% ipython --no-banner

In [1]: import numpy as np

In [2]: from numpy import linalg as LA

In [3]: np.set_printoptions(precision=1, suppress=True, linewidth=200, sign=" ")

In [4]: K = np.loadtxt("arr.csv", delimiter=",")

In [5]: K
Out[5]: 
array([[-1.,  3.,  0.,  0.],
       [-3.,  0.,  0.,  0.],
       [ 0.,  0., -1.,  3.],
       [ 0.,  0., -3.,  0.]])

In [6]: # splits into 2 blocks

In [7]: r0 = np.array([3, 2, 0])

In [8]: np.convolve(K[2], r0)
Out[8]: array([ 0.,  0., -3.,  7.,  6.,  0.])

In [9]: np.polyval(r0, K[2])
Out[9]: array([  0.,   0.,   1.,  33.])

In [10]: vec = np.array([7, -8, -8, 1])

In [11]: y = K @ vec

In [12]: c, lr = np.zeros(4), 1 / LA.norm(K, 2) ** 2

In [13]: for i in range(150):
    ...:     c -= lr * K.T @ (K @ c - y)
    ...:     if i % 50 == 0: print(i, round(LA.norm(K @ c - y), 1))
    ...: 
0 5.8
50 0.0
100 0.0

In [14]: print(np.round(LA.cond(K), 1))
1.4

In [15]: A = np.load("block14.npy")

In [16]: A
Out[16]: 
array([[ 31,  -3, -13,   6,  -5,  41,  13],
       [ -3,  50,   4, -21,   2,   1,  -5],
       [-13,   4,  13,  -7,  -9, -21,   9],
       [  6, -21,  -7,  18, -10,   4,   8],
       [ -5,   2,  -9, -10,  44,   7, -45],
       [ 41,   1, -21,   4,   7,  59,   3],
       [ 13,  -5,   9,   8, -45,   3,  51]])

In [17]: # rank 4

In [18]: U, sv, Vh = LA.svd(A)

In [19]: print(sv.round(1) + 0)
[ 102.1   95.    58.3   10.6    0.     0.     0. ]

In [20]: other = U[:, :4] @ np.diag(sv[:4]) @ Vh[:4]

In [21]: other
Out[21]: 
array([[ 31.,  -3., -13.,   6.,  -5.,  41.,  13.],
       [ -3.,  50.,   4., -21.,   2.,   1.,  -5.],
       [-13.,   4.,  13.,  -7.,  -9., -21.,   9.],
       [  6., -21.,  -7.,  18., -10.,   4.,   8.],
       [ -5.,   2.,  -9., -10.,  44.,   7., -45.],
       [ 41.,   1., -21.,   4.,   7.,  59.,   3.],
       [ 13.,  -5.,   9.,   8., -45.,   3.,  51.]])

In [22]: print(LA.matrix_rank(A, rtol=0.05))
4

In [23]: LA.matrix_rank(other)
Out[23]: np.int64(4)

In [24]: np.argsort(-LA.norm(other, axis=0).round(6), kind="stable")[:3]
Out[24]: array([ 5,  6,  4])

In [25]: round(float(LA.norm(other, 2) / LA.norm(other)), 1)
Out[25]: 0.7

In [26]: LA.matrix_rank(other, rtol=0.1)
Out[26]: np.int64(4)

In [27]: vals, evecs = LA.eigh(A)

In [28]: LA.eigvalsh(A + -3 * np.eye(7))
Out[28]: array([-3. , -3. , -3. ,  7.6, 55.3, 92. , 99.1])

In [29]: print((vals > 1e-8).sum(), (vals < -1e-8).sum())
4 0

In [30]: np.round(evecs.T @ evecs, 1) + 0
Out[30]: 
array([[ 1.,  0.,  0.,  0.,  0.,  0.,  0.],
       [ 0.,  1.,  0.,  0.,  0.,  0.,  0.],
       [ 0.,  0.,  1.,  0.,  0.,  0.,  0.],
       [ 0.,  0.,  0.,  1.,  0.,  0.,  0.],
       [ 0.,  0.,  0.,  0.,  1.,  0.,  0.],
       [ 0.,  0.,  0.,  0.,  0.,  1.,  0.],
       [ 0.,  0.,  0.,  0.,  0.,  0.,  1.]])

In [31]: np.round(evecs.T @ A @ evecs, 1) + 0
Out[31]: 
array([[   0. ,    0. ,    0. ,    0. ,    0. ,    0. ,    0. ],
       [   0. ,    0. ,    0. ,    0. ,    0. ,    0. ,    0. ],
       [   0. ,    0. ,    0. ,    0. ,    0. ,    0. ,    0. ],
       [   0. ,    0. ,    0. ,   10.6,    0. ,    0. ,    0. ],
       [   0. ,    0. ,    0. ,    0. ,   58.3,    0. ,    0. ],
       [   0. ,    0. ,    0. ,    0. ,    0. ,   95. ,    0. ],
       [   0. ,    0. ,    0. ,    0. ,    0. ,    0. ,  102.1]])

In [32]: np.round(vals.sum(), 1), np.trace(A)
Out[32]: (np.float64(266.0), np.int64(266))

In [33]: np.round(LA.svd(A, compute_uv=False), 1) + 0
Out[33]: array([ 102.1,   95. ,   58.3,   10.6,    0. ,    0. ,    0. ])

In [34]: np.unique(vals.round(6) + 0, return_counts=True)[1]
Out[34]: array([ 3,  1,  1,  1,  1])

In [35]: vals.round(1) + 0
Out[35]: array([   0. ,    0. ,    0. ,   10.6,   58.3,   95. ,  102.1])

In [36]: M = np.loadtxt("mat.csv", delimiter=",")

In [37]: M
Out[37]: 
array([[-9.9,  0.9,  9.6],
       [-9. ,  1.8,  8.7],
       [-2.7, -0.7,  2.3],
       [-2.9,  0.5,  2.7],
       [-1.7,  0.5,  1.5],
       [-9.2,  1.9,  9.2],
       [10.1, -0.8, -9.6],
       [ 2.7,  0.6, -2.4],
       [ 4.3,  0.9, -3.5],
       [-2.9,  0.3,  2.7],
       [-1.3, -0.7,  1.2],
       [ 1.9, -2.5, -2.4],
       [-2.5, -1.3,  2.1],
       [-2.7, -0.8,  2.3],
       [ 4.5, -1.3, -4.5],
       [10. , -0.1, -9.4],
       [ 5.5,  0.5, -5.2],
       [ 3.9,  1.2, -3.4],
       [ 8.7, -2. , -8.8],
       [ 4.6, -1.1, -4.6],
       [ 8.9, -1.5, -8.7],
       [-2.1,  2.3,  2.3]])

In [38]: labels = M[:, 2] > np.median(M[:, 2])

In [39]: r0 = M[labels].mean(axis=0) - M[~labels].mean(axis=0)

In [40]: print(labels.astype(int))
[ 1  1  1  1  1  1  0  0  0  1  1  0  1  1  0  0  0  0  0  0  0  1]

In [41]: print(r0)
[-10.2   1.    9.7]

In [42]: (((M - M.mean(axis=0)) @ r0 > 0) == labels).mean()
Out[42]: np.float64(1.0)
